$ python -q
>>> import numpy as np
>>> np.set_printoptions(precision=1, suppress=True, linewidth=200)
>>> W0 = np.load("data.npy")
>>> W0
array([[ 9,  0,  0,  0],
       [ 0, -5,  0,  0],
       [ 0,  0, -9,  0],
       [ 0,  0,  0, -4]])
>>> # splits into 4 blocks
>>> evals, evecs = np.linalg.eigh(W0)
>>> x0 = np.array([0, 0, 0, 0])
>>> np.abs(W0).sum(axis=1).max(), np.abs(evals).max()
(np.int64(9), np.float64(9.0))
>>> np.linalg.eigvalsh(W0[1:, 1:])
array([-9., -5., -4.])
>>> evecs * np.abs(evals) @ evecs.T
array([[9., 0., 0., 0.],
       [0., 5., 0., 0.],
       [0., 0., 9., 0.],
       [0., 0., 0., 4.]])
>>> x0 @ W0 @ x0
np.int64(0)
>>> X = np.load("m.npy")
>>> X
array([[-0.5,  0.6, -0.6, -2.3],
       [-0.4,  0.4,  0.2, -1. ],
       [ 0.6, -0.6, -0.5,  1.3]])
>>> # looks like rank 2
>>> X @ X
Traceback (most recent call last):
  File "<python-input-14>", line 1, in <module>
    X @ X
    ~~^~~
ValueError: matmul: Input operand 1 has a mismatch in its core dimension 0, with gufunc signature (n?,k),(k,m?)->(n?,m?) (size 3 is different from 4)
>>> C2 = X.T @ X
>>> np.round(np.linalg.eigvalsh(C2)[::-1], 1) + 0
array([9.5, 0.6, 0. , 0. ])
>>> (X @ X.T).shape
(3, 3)
>>> C2.round(1) + 0
array([[ 0.8, -0.8, -0.1,  2.4],
       [-0.8,  0.9,  0. , -2.6],
       [-0.1,  0. ,  0.6,  0.5],
       [ 2.4, -2.6,  0.5,  7.8]])
>>> np.round(np.trace(C2), 1), round(float((X ** 2).sum()), 1)
(np.float64(10.1), 10.1)
>>> np.allclose(C2, C2.T)
True
>>> np.diag(C2)
array([0.8, 0.9, 0.6, 7.8])
>>> np.linalg.matrix_rank(C2)
np.int64(2)
